>>> import numpy as np
>>> from numpy import linalg as LA
>>> np.set_printoptions(precision=3, suppress=True, linewidth=160, legacy="1.25")
>>> W0 = np.loadtxt("data.csv", delimiter=",")
>>> W0
array([[ 15.264,  -2.448,  -8.064,   6.624,   4.824,  -8.784,   8.784, -10.872,  18.145],
       [ 14.173,  -2.518,  -7.182,   5.875,   4.127,  -8.064,   8.064, -10.141,  16.787],
       [ 14.103,  -2.522,  -7.126,   5.827,   4.083,  -8.018,   8.018, -10.094,  16.699],
       [ 12.848,  -2.583,  -6.127,   4.984,   3.304,  -7.201,   7.201,  -9.247,  15.134],
       [ 12.688,  -2.589,  -6.001,   4.878,   3.206,  -7.098,   7.098,  -9.139,  14.934],
       [  9.883,  -2.627,  -3.849,   3.082,   1.573,  -5.332,   5.332,  -7.217,  11.418],
       [  7.658,  -2.537,  -2.247,   1.769,   0.416,  -3.998,   3.998,  -5.659,   8.613],
       [  5.355,  -2.276,  -0.749,   0.575,  -0.576,  -2.704,   2.704,  -4.003,   5.703],
       [  4.34 ,  -2.081,  -0.175,   0.132,  -0.909,  -2.172,   2.172,  -3.254,   4.426],
       [  2.01 ,  -1.301,   0.728,  -0.512,  -1.196,  -1.073,   1.073,  -1.474,   1.578],
       [  1.175,  -0.826,   0.738,  -0.488,  -0.966,  -0.718,   0.718,  -0.816,   0.676],
       [  0.925,  -0.654,   0.671,  -0.431,  -0.83 ,  -0.607,   0.607,  -0.622,   0.445],
       [  0.809,  -0.57 ,   0.625,  -0.395,  -0.754,  -0.552,   0.552,  -0.533,   0.349],
       [  0.499,  -0.335,   0.446,  -0.266,  -0.502,  -0.387,   0.387,  -0.305,   0.138],
       [  0.352,  -0.225,   0.332,  -0.19 ,  -0.361,  -0.294,   0.294,  -0.205,   0.069],
       [  0.162,  -0.093,   0.16 ,  -0.086,  -0.167,  -0.149,   0.149,  -0.088,   0.014],
       [ -0.115,   0.051,  -0.114,   0.054,   0.111,   0.122,  -0.122,   0.054,   0.006],
       [ -0.311,   0.102,  -0.297,   0.122,   0.274,   0.357,  -0.357,   0.132,   0.039],
       [ -0.705,   0.083,  -0.574,   0.152,   0.472,   0.909,  -0.909,   0.25 ,   0.139],
       [ -1.16 ,  -0.081,  -0.735,   0.037,   0.51 ,   1.609,  -1.609,   0.356,   0.236],
       [ -1.582,  -0.306,  -0.769,  -0.164,   0.424,   2.273,  -2.273,   0.445,   0.285],
       [ -1.687,  -0.369,  -0.765,  -0.223,   0.39 ,   2.438,  -2.438,   0.468,   0.291],
       [ -1.886,  -0.493,  -0.746,  -0.345,   0.313,   2.752,  -2.752,   0.51 ,   0.296],
       [ -4.984,  -2.743,   0.532,  -2.883,  -1.77 ,   7.461,  -7.461,   1.253,  -0.28 ],
       [ -5.548,  -3.173,   0.866,  -3.406,  -2.236,   8.288,  -8.288,   1.404,  -0.467],
       [ -6.601,  -3.977,   1.533,  -4.406,  -3.139,   9.812,  -9.812,   1.695,  -0.857],
       [ -7.023,  -4.3  ,   1.814,  -4.813,  -3.51 ,  10.416, -10.416,   1.815,  -1.026],
       [ -8.274,  -5.253,   2.678,  -6.034,  -4.635,  12.188, -12.188,   2.18 ,  -1.562],
       [ -9.08 ,  -5.866,   3.257,  -6.832,  -5.376,  13.318, -13.318,   2.421,  -1.931],
       [ -9.126,  -5.901,   3.291,  -6.877,  -5.419,  13.381, -13.381,   2.435,  -1.952],
       [-10.803,  -7.171,   4.541,  -8.557,  -6.992,  15.704, -15.704,   2.951,  -2.771],
       [-13.619,  -9.287,   6.738, -11.417,  -9.697,  19.536, -19.536,   3.851,  -4.261],
       [-16.548, -11.463,   9.116, -14.427, -12.568,  23.454, -23.454,   4.821,  -5.926],
       [-17.832, -12.41 ,  10.179, -15.753, -13.84 ,  25.153, -25.153,   5.256,  -6.685]])
>>> # looks like rank 3
>>> Xc = W0 - W0.mean(axis=0)
>>> V = LA.svd(Xc)[2][:3]
>>> other = Xc - Xc @ V.T @ V
>>> np.round(np.cov(Xc @ V.T, rowvar=False), 3) + 0
array([[347.962,   0.   ,   0.   ],
       [  0.   ,  23.916,   0.   ],
       [  0.   ,   0.   ,   3.27 ]])
>>> LA.norm(other, axis=1).round(6).argmax()
0
>>> (Xc @ V.T).std(axis=0)
array([18.377,  4.818,  1.782])
>>> np.round(LA.norm(other) / LA.norm(Xc), 3)
0.0
>>> U, sv, vt = LA.svd(W0)
>>> sv.round(3) + 0
array([109.164,  42.798,  10.458,   0.   ,   0.   ,   0.   ,   0.   ,   0.   ,   0.   ])
>>> np.argmax(sv[:-1] / (sv[1:] + 1e-6)) + 1
3
>>> other = U[:, :3] @ np.diag(sv[:3]) @ vt[:3]
>>> LA.matrix_rank(W0, rtol=0.05)
3
>>> np.round(LA.norm(W0 - other) / LA.norm(W0), 3)
0.0
>>> LA.matrix_rank(other)
3
>>> U, sv, vt = LA.svd(W0)
>>> V = vt[:(sv > 1e-8).sum()]
>>> rng = np.random.default_rng(82159)
>>> x = W0[8] + 4 * W0[14] + rng.integers(2) * np.eye(9)[4]
>>> print(x)
[ 5.748 -2.979  1.153 -0.629 -1.354 -3.346  3.346 -4.075  4.7  ]
>>> np.round(LA.norm(x - V.T @ V @ x), 3)
0.806
>>> LA.matrix_rank(np.vstack([W0, x]))
4
>>> G = np.cov(W0, rowvar=False)
>>> print(G.shape)
(9, 9)
>>> np.round(LA.eigvalsh(G)[::-1], 3) + 0
array([347.962,  23.916,   3.27 ,   0.   ,   0.   ,   0.   ,   0.   ,   0.   ,   0.   ])
>>> other = W0 / LA.norm(W0, axis=1, keepdims=True)
>>> G = other @ other.T
>>> (G - 2 * np.eye(34)).round(6).argmax(axis=1)
array([ 1,  2,  1,  4,  3,  4,  5,  8,  7, 10, 11, 12, 11, 14, 13, 14, 17, 16, 19, 20, 21, 20, 21, 24, 23, 26, 25, 28, 29, 28, 29, 32, 33, 32])
>>> LA.norm(other, axis=1)
array([1., 1., 1., 1., 1., 1., 1., 1., 1., 1., 1., 1., 1., 1., 1., 1., 1., 1., 1., 1., 1., 1., 1., 1., 1., 1., 1., 1., 1., 1., 1., 1., 1., 1.])
>>> E = np.loadtxt("mat.csv", delimiter=",")
>>> E
array([[-3.,  0.,  0.,  0.,  0.,  0.,  0.],
       [ 0., -2., -2.,  1.,  0.,  1.,  2.],
       [ 0., -2.,  1., -2.,  0., -2., -4.],
       [ 0.,  1., -2., -2.,  0.,  1.,  2.],
       [ 0.,  0.,  0.,  0., -3.,  0.,  0.],
       [ 0.,  1., -2.,  1.,  0., -2.,  2.],
       [ 0.,  2., -4.,  2.,  0.,  2.,  1.]])
>>> r0 = np.array([-2, -1, -2, 2, -2, -2, 2])
>>> other = E + np.outer(r0, np.eye(7)[3])
>>> np.round(LA.det(other) / LA.det(E), 3), round(1 + LA.solve(E, r0)[3], 3)
(0.625, 0.625)
>>> print(LA.matrix_rank(other - E))
1
>>> G = E.T @ E
>>> LA.svd(E, compute_uv=False) ** 2
array([64.,  9.,  9.,  9.,  9.,  9.,  9.])
>>> print(LA.eigvalsh(G)[::-1])
[64.  9.  9.  9.  9.  9.  9.]
>>> np.diag(G)
array([ 9., 14., 29., 14.,  9., 14., 29.])
>>> (E @ E.T).shape
(7, 7)
>>> np.sort(LA.eigvals(E).real)
array([-3., -3., -3., -3., -3., -3.,  8.])
>>> round(LA.det(E), 3)
5832.0
>>> np.flatnonzero(LA.matrix_power((E != 0) + (E.T != 0) + np.eye(7), 7)[0])
array([0])
>>> np.sort(np.abs(LA.eigvals(E)))
array([3., 3., 3., 3., 3., 3., 8.])
>>> (E + E.T) / 2
array([[-3.,  0.,  0.,  0.,  0.,  0.,  0.],
       [ 0., -2., -2.,  1.,  0.,  1.,  2.],
       [ 0., -2.,  1., -2.,  0., -2., -4.],
       [ 0.,  1., -2., -2.,  0.,  1.,  2.],
       [ 0.,  0.,  0.,  0., -3.,  0.,  0.],
       [ 0.,  1., -2.,  1.,  0., -2.,  2.],
       [ 0.,  2., -4.,  2.,  0.,  2.,  1.]])
>>> M = np.loadtxt("arr.csv", delimiter=",")
>>> print(M)
[[0. 0. 0. 0. 0. 1. 1. 1. 0. 0.]
 [0. 0. 0. 1. 0. 0. 0. 0. 1. 1.]
 [0. 0. 0. 1. 1. 0. 0. 0. 1. 1.]
 [0. 1. 1. 0. 1. 0. 0. 0. 1. 1.]
 [0. 0. 1. 1. 0. 0. 0. 0. 1. 1.]
 [1. 0. 0. 0. 0. 0. 0. 0. 0. 0.]
 [1. 0. 0. 0. 0. 0. 0. 1. 0. 0.]
 [1. 0. 0. 0. 0. 0. 1. 0. 0. 0.]
 [0. 1. 1. 1. 1. 0. 0. 0. 0. 1.]
 [0. 1. 1. 1. 1. 0. 0. 0. 1. 0.]]
>>> ev, V = LA.eigh(M)
>>> np.round(V @ np.diag(ev) @ V.T, 3) + 0
array([[0., 0., 0., 0., 0., 1., 1., 1., 0., 0.],
       [0., 0., 0., 1., 0., 0., 0., 0., 1., 1.],
       [0., 0., 0., 1., 1., 0., 0., 0., 1., 1.],
       [0., 1., 1., 0., 1., 0., 0., 0., 1., 1.],
       [0., 0., 1., 1., 0., 0., 0., 0., 1., 1.],
       [1., 0., 0., 0., 0., 0., 0., 0., 0., 0.],
       [1., 0., 0., 0., 0., 0., 0., 1., 0., 0.],
       [1., 0., 0., 0., 0., 0., 1., 0., 0., 0.],
       [0., 1., 1., 1., 1., 0., 0., 0., 0., 1.],
       [0., 1., 1., 1., 1., 0., 0., 0., 1., 0.]])
>>> LA.eigvalsh(M + 4 * np.eye(10))
array([2.196, 2.519, 3.   , 3.   , 3.   , 3.   , 4.311, 4.376, 6.17 , 8.428])
>>> print(np.abs(V[:, -1]).round(6).argmax())
3
>>> print(np.round(V.T @ V, 3) + 0)
[[1. 0. 0. 0. 0. 0. 0. 0. 0. 0.]
 [0. 1. 0. 0. 0. 0. 0. 0. 0. 0.]
 [0. 0. 1. 0. 0. 0. 0. 0. 0. 0.]
 [0. 0. 0. 1. 0. 0. 0. 0. 0. 0.]
 [0. 0. 0. 0. 1. 0. 0. 0. 0. 0.]
 [0. 0. 0. 0. 0. 1. 0. 0. 0. 0.]
 [0. 0. 0. 0. 0. 0. 1. 0. 0. 0.]
 [0. 0. 0. 0. 0. 0. 0. 1. 0. 0.]
 [0. 0. 0. 0. 0. 0. 0. 0. 1. 0.]
 [0. 0. 0. 0. 0. 0. 0. 0. 0. 1.]]
>>> arr = rng.normal(size=(34, 3)) + 3 * np.array([2, 3, -3])
>>> arr
array([[  5.35 ,  10.776, -10.197],
       [  4.343,   8.802, -10.735],
       [  5.254,   9.509,  -8.51 ],
       [  5.39 ,   8.123,  -9.761],
       [  5.109,   7.069,  -9.431],
       [  4.043,   8.799,  -7.258],
       [  7.407,   9.147,  -9.168],
       [  6.81 ,   7.568,  -9.348],
       [  7.264,   9.925,  -6.861],
       [  5.197,   9.22 ,  -8.986],
       [  4.03 ,   6.151,  -7.679],
       [  7.566,   7.317,  -8.363],
       [  6.562,   9.154,  -9.321],
       [  6.29 ,   9.9  , -10.38 ],
       [  5.248,   8.822,  -9.541],
       [  6.227,   9.653,  -9.744],
       [  6.099,  10.225,  -9.903],
       [  6.043,   9.361, -10.072],
       [  4.835,   8.593,  -8.863],
       [  5.612,   8.056,  -8.776],
       [  5.483,  10.409,  -7.619],
       [  5.42 ,   9.197,  -9.744],
       [  7.148,   8.158, -11.102],
       [  5.76 ,   8.574,  -7.257],
       [  7.324,   9.815,  -9.746],
       [  6.679,   8.796,  -8.266],
       [  5.265,   8.462,  -8.844],
       [  5.811,  10.246,  -8.685],
       [  7.352,   9.372,  -9.826],
       [  6.383,   6.889,  -8.561],
       [  6.185,   9.611,  -9.296],
       [  6.816,   8.895, -10.1  ],
       [  5.958,   8.065,  -8.666],
       [  6.729,  10.604,  -9.288]])
>>> Xc = (arr - arr.mean(axis=0)) / arr.std(axis=0)
>>> np.argwhere(np.abs(Xc) > 2)
array([[ 5,  0],
       [ 8,  2],
       [10,  0],
       [10,  1],
       [22,  2]])
>>> Xc.std(axis=0)
array([1., 1., 1.])
>>> beta = LA.lstsq(np.delete(Xc, 1, axis=1), Xc[:, 1])[0]
>>> round(float(1 - np.var(Xc[:, 1] - np.delete(Xc, 1, axis=1) @ beta)), 3)
0.053
>>> print(beta)
[ 0.157 -0.144]
>>> np.abs(beta).argmax()
0
>>> F = np.loadtxt("dump.csv", delimiter=",")
>>> F
array([[-1., -1., -1., -1., -1., -1., -1., -1.],
       [-1., -2., -2., -2., -2., -2., -2., -2.],
       [-1., -2., -3., -3., -3., -3., -3., -3.],
       [-1., -2., -3., -4., -4., -4., -4., -4.],
       [-1., -2., -3., -4., -5., -5., -5., -5.],
       [-1., -2., -3., -4., -5., -6., -6., -6.],
       [-1., -2., -3., -4., -5., -6., -7., -7.],
       [-1., -2., -3., -4., -5., -6., -7., -8.]])
>>> ev, V = LA.eigh(F)
>>> x = np.array([7, -1, 6, -4, 5, 6, 8, -3])
>>> round(x @ F @ x / (x @ x), 3), round(ev[0], 3), round(ev[-1], 3)
(-7.39, -29.365, -0.259)
>>> x @ F @ x
-1744.0
>>> np.abs(F).sum(axis=1).max(), round(np.abs(ev).max(), 3)
(36.0, 29.365)
>>> other = F / LA.norm(F, axis=1, keepdims=True)
>>> G = other @ other.T
>>> np.argwhere(np.triu(np.abs(G) > 0.95, 1))
array([[0, 1],
       [0, 2],
       [1, 2],
       [1, 3],
       [1, 4],
       [2, 3],
       [2, 4],
       [2, 5],
       [2, 6],
       [3, 4],
       [3, 5],
       [3, 6],
       [3, 7],
       [4, 5],
       [4, 6],
       [4, 7],
       [5, 6],
       [5, 7],
       [6, 7]])
>>> print((G - 2 * np.eye(8)).round(6).argmax(axis=1))
[1 2 3 4 5 6 7 6]
>>> (np.abs(G) > 0.9).astype(int)
array([[1, 1, 1, 1, 1, 1, 1, 0],
       [1, 1, 1, 1, 1, 1, 1, 1],
       [1, 1, 1, 1, 1, 1, 1, 1],
       [1, 1, 1, 1, 1, 1, 1, 1],
       [1, 1, 1, 1, 1, 1, 1, 1],
       [1, 1, 1, 1, 1, 1, 1, 1],
       [1, 1, 1, 1, 1, 1, 1, 1],
       [0, 1, 1, 1, 1, 1, 1, 1]])
>>> U, sv, vt = LA.svd(F, full_matrices=False)
>>> sv
array([29.365,  3.338,  1.258,  0.688,  0.458,  0.346,  0.288,  0.259])
>>> np.round(U.T @ F @ vt.T, 3) + 0
array([[29.365,  0.   ,  0.   ,  0.   ,  0.   ,  0.   ,  0.   ,  0.   ],
       [ 0.   ,  3.338,  0.   ,  0.   ,  0.   ,  0.   ,  0.   ,  0.   ],
       [ 0.   ,  0.   ,  1.258,  0.   ,  0.   ,  0.   ,  0.   ,  0.   ],
       [ 0.   ,  0.   ,  0.   ,  0.688,  0.   ,  0.   ,  0.   ,  0.   ],
       [ 0.   ,  0.   ,  0.   ,  0.   ,  0.458,  0.   ,  0.   ,  0.   ],
       [ 0.   ,  0.   ,  0.   ,  0.   ,  0.   ,  0.346,  0.   ,  0.   ],
       [ 0.   ,  0.   ,  0.   ,  0.   ,  0.   ,  0.   ,  0.288,  0.   ],
       [ 0.   ,  0.   ,  0.   ,  0.   ,  0.   ,  0.   ,  0.   ,  0.259]])
>>> np.round(vt @ vt.T, 3) + 0
array([[1., 0., 0., 0., 0., 0., 0., 0.],
       [0., 1., 0., 0., 0., 0., 0., 0.],
       [0., 0., 1., 0., 0., 0., 0., 0.],
       [0., 0., 0., 1., 0., 0., 0., 0.],
       [0., 0., 0., 0., 1., 0., 0., 0.],
       [0., 0., 0., 0., 0., 1., 0., 0.],
       [0., 0., 0., 0., 0., 0., 1., 0.],
       [0., 0., 0., 0., 0., 0., 0., 1.]])
>>> np.abs(U[:, 0]).round(6).argmax()
7
>>> print(np.abs(vt[0]))
[0.089 0.175 0.255 0.327 0.387 0.434 0.467 0.483]
>>> (sv > 1e-8).sum()
8
>>> print(np.cumsum(sv ** 2) / np.sum(sv ** 2))
[0.984 0.997 0.999 0.999 1.    1.    1.    1.   ]
>>> X = np.loadtxt("run4.csv", delimiter=",")
>>> print(X)
[[-1.868 -8.512 -0.067  3.288  1.673 -3.326  3.413 -1.6   -5.058  1.827  1.724  6.734 -0.089]
 [ 0.997  4.453  0.085 -1.864 -0.887  1.806 -1.713  0.717  2.563 -1.06  -0.807 -3.548  0.138]
 [-0.564 -2.436 -0.124  0.986  0.484 -1.068  0.783 -0.432 -1.355  0.546  0.439  1.956 -0.147]
 [-0.605 -2.65   0.045  1.117  0.611 -1.089  1.009 -0.514 -1.717  0.612  0.605  2.209  0.012]
 [ 0.353  2.347 -0.039 -0.793 -0.38   0.901 -0.941  0.656  1.287 -0.497 -0.28  -1.903 -0.188]
 [ 0.12   0.505  0.076 -0.144 -0.168  0.13  -0.132  0.099  0.217 -0.162 -0.284 -0.148 -0.005]
 [-0.628 -3.104  0.161  1.298  0.744 -1.255  1.183 -0.574 -2.112  0.606  0.606  2.744 -0.031]
 [ 0.772  3.766  0.014 -1.395 -0.655  1.765 -1.594  0.878  2.238 -0.953 -0.856 -2.96  -0.133]
 [-0.259 -1.025  0.069  0.332  0.194 -0.539  0.409 -0.06  -0.712  0.106  0.158  0.82   0.025]
 [-0.556 -2.851  0.162  1.055  0.525 -1.399  1.29  -0.76  -1.835  0.505  0.583  2.311 -0.042]
 [ 0.766  4.14   0.035 -1.851 -0.997  1.723 -1.846  0.834  2.518 -0.915 -0.762 -3.375 -0.09 ]
 [-0.041  0.196 -0.052 -0.039 -0.039  0.085 -0.188  0.157 -0.014 -0.012  0.098 -0.32  -0.095]
 [ 0.248  1.043  0.085 -0.347 -0.252  0.225 -0.28   0.349  0.53  -0.218 -0.204 -0.674  0.041]
 [-1.185 -5.81   0.098  2.119  1.046 -2.339  2.103 -1.122 -3.617  1.061  1.183  4.671 -0.189]
 [-1.306 -5.78  -0.074  2.457  1.154 -2.479  2.364 -1.033 -3.495  1.222  0.985  4.747 -0.155]
 [ 1.021  4.284  0.089 -1.75  -0.784  1.781 -1.936  0.958  2.586 -0.832 -1.092 -3.498  0.093]
 [-1.481 -7.207 -0.024  2.95   1.545 -2.865  2.874 -1.3   -4.288  1.476  1.456  5.696 -0.159]
 [ 0.165  0.696 -0.123 -0.299 -0.3    0.165 -0.193  0.14   0.474 -0.032 -0.02  -0.484 -0.041]
 [ 0.34   2.176  0.185 -0.81  -0.575  0.78  -1.13   0.264  1.469 -0.4   -0.459 -1.789  0.042]
 [ 0.86   4.594 -0.018 -1.889 -0.78   1.943 -1.864  1.012  2.675 -0.879 -0.926 -3.538 -0.049]
 [ 2.021 10.125 -0.028 -3.92  -1.793  3.895 -3.912  2.143  6.193 -1.95  -1.997 -8.145  0.07 ]
 [-0.05  -0.954 -0.079  0.51   0.256 -0.386  0.326 -0.325 -0.43   0.175  0.208  0.624  0.009]
 [-1.314 -5.985  0.079  2.383  1.151 -2.36   2.429 -1.411 -3.783  1.303  1.295  4.913 -0.066]
 [ 0.896  4.315 -0.105 -1.714 -0.9    1.695 -1.693  0.791  2.38  -0.863 -0.955 -3.539 -0.14 ]
 [-1.711 -8.139  0.138  3.327  1.633 -3.388  3.451 -1.579 -5.086  1.831  1.625  6.543 -0.057]
 [-0.288 -2.013 -0.052  0.663  0.394 -0.926  0.943 -0.41  -1.14   0.428  0.536  1.644  0.037]
 [ 0.858  4.843 -0.031 -1.752 -1.043  1.897 -1.697  0.936  2.844 -0.952 -1.063 -3.888  0.003]
 [-1.925 -9.712  0.076  3.768  1.821 -3.944  3.985 -1.934 -5.886  1.952  2.099  8.003 -0.053]
 [ 0.469  1.55   0.012 -0.569 -0.391  0.783 -0.601  0.31   0.941 -0.239 -0.304 -1.516  0.014]
 [ 1.86   9.689 -0.036 -3.764 -2.016  3.871 -3.935  2.138  5.781 -1.837 -1.862 -7.688  0.039]
 [ 0.379  2.132 -0.073 -1.029 -0.406  0.762 -0.944  0.462  1.4   -0.417 -0.554 -1.826  0.076]
 [-2.012 -8.776  0.086  3.622  1.819 -3.745  3.605 -1.857 -5.289  1.774  1.776  7.051  0.039]
 [ 0.661  2.546  0.135 -1.036 -0.59   0.934 -1.183  0.688  1.505 -0.596 -0.478 -2.113 -0.165]
 [-1.785 -8.555 -0.086  3.274  1.648 -3.254  3.39  -1.784 -5.08   1.75   1.585  6.541 -0.015]]
>>> x = np.array([3, -1, -2, -1, 2, 3, 2, -1, -3, 2, -3, 3, -2])
>>> target = X @ x
>>> print(LA.lstsq(X, target)[0])
[ 3. -1. -2. -1.  2.  3.  2. -1. -3.  2. -3.  3. -2.]
>>> print(LA.solve(X.T @ X, X.T @ target))
[ 3. -1. -2. -1.  2.  3.  2. -1. -3.  2. -3.  3. -2.]
>>> target = target + 0.1 * rng.normal(size=34)
>>> target
array([ 35.572, -18.706,   9.755,  11.175, -10.359,  -1.105,  14.294, -14.793,   3.643,  11.958, -18.581,  -1.515,  -4.385,  24.179,  24.711, -17.581,  30.151,
        -3.039, -11.307, -18.238, -43.154,   3.695,  25.923, -17.046,  34.753,   8.38 , -20.217,  41.133,  -6.435, -41.395,  -9.824,  35.439, -11.715,  35.82 ])
>>> beta, *_ = LA.lstsq(X, target)
>>> np.round(LA.norm(target - X @ beta), 3)
0.447
